>>> import numpy as np
>>> np.set_printoptions(precision=1, suppress=True, linewidth=120, legacy="1.25")
>>> M = np.load("w.npy")
>>> M
array([[1. , 0.7, 0.5, 0.3],
       [0.7, 1. , 0.7, 0.5],
       [0.5, 0.7, 1. , 0.7],
       [0.3, 0.5, 0.7, 1. ]])
>>> vals, V = np.linalg.eig(M)
>>> np.round(np.prod(vals), 1)
0.1
>>> np.round(M @ V[:, 0] - vals[0] * V[:, 0], 1) + 0
array([0., 0., 0., 0.])
>>> np.sort(np.linalg.eigvals(M.T))
array([0.2, 0.3, 0.8, 2.7])
>>> np.sort(np.linalg.eigvals(np.linalg.inv(M)))
array([0.4, 1.3, 3.5, 4.6])
>>> np.round(np.sort(np.linalg.eigvals(M @ M)), 1) + 0
array([0. , 0.1, 0.6, 7.4])
>>> B = np.linalg.inv(M)
>>> np.round(np.linalg.cond(M), 1)
12.5
>>> np.round(np.linalg.det(M) * np.linalg.det(B), 1)
1.0
>>> np.allclose(B, M.T)
False
>>> (np.abs(B) > 1e-9).astype(int)
array([[1, 1, 1, 1],
       [1, 1, 1, 1],
       [1, 1, 1, 1],
       [1, 1, 1, 1]])
>>> np.round(np.linalg.norm(M), 1)
2.8
>>> np.diff(M, axis=0)
array([[-0.3,  0.3,  0.2,  0.2],
       [-0.2, -0.3,  0.3,  0.2],
       [-0.2, -0.2, -0.3,  0.3]])
>>> np.linalg.matrix_rank(M)
4
>>> M.sum(axis=1)
array([2.5, 2.9, 2.9, 2.5])
>>> np.count_nonzero(M)
16
>>> m1 = np.loadtxt("mat.csv", delimiter=",")
>>> m1
array([[  6.5,  -1.3,  -7.5],
       [  5.2,  -3.2,  -8.8],
       [  7.1,  -0.3,  -6.9],
       [  4.5,  -4.2,  -9.5],
       [  6.2,  -1.7,  -7.8],
       [  4.2,  -4.7,  -9.8],
       [  8. ,   1. ,  -6. ],
       [  5.6,  -2.6,  -8.4],
       [  4.2,  -4.7,  -9.8],
       [  6.3,  -1.6,  -7.7],
       [  6.2,  -1.7,  -7.8],
       [ 10. ,   4. ,  -4. ],
       [ -0.2, -11.3, -14.2],
       [  8.1,   1.2,  -5.9],
       [  5.4,  -2.9,  -8.6],
       [  6.4,  -1.4,  -7.6],
       [  5.6,  -2.7,  -8.4],
       [  6. ,  -1.9,  -8. ],
       [  6.6,  -1.1,  -7.4],
       [  5.9,  -2.1,  -8.1],
       [  3.8,  -5.3, -10.2],
       [  6. ,  -2. ,  -8. ]])
>>> rank = np.linalg.matrix_rank(m1)
>>> rank
2
>>> null = np.linalg.svd(m1)[2][rank:].T
>>> [int(np.linalg.matrix_rank(m1[:, :j + 1])) for j in range(3)]
[1, 2, 2]
>>> np.round(m1 @ null, 1) + 0
array([[0.],
       [0.],
       [0.],
       [0.],
       [0.],
       [0.],
       [0.],
       [0.],
       [0.],
       [0.],
       [0.],
       [0.],
       [0.],
       [0.],
       [0.],
       [0.],
       [0.],
       [0.],
       [0.],
       [0.],
       [0.],
       [0.]])
>>> null.shape
(3, 1)
>>> null[:, 0] / null[np.abs(null[:, 0]).round(6).argmax(), 0]
array([-0.7,  1. , -0.8])
>>> [int(np.linalg.matrix_rank(m1[:i])) for i in range(1, len(m1) + 1)]
[1, 2, 2, 2, 2, 2, 2, 2, 2, 2, 2, 2, 2, 2, 2, 2, 2, 2, 2, 2, 2, 2]
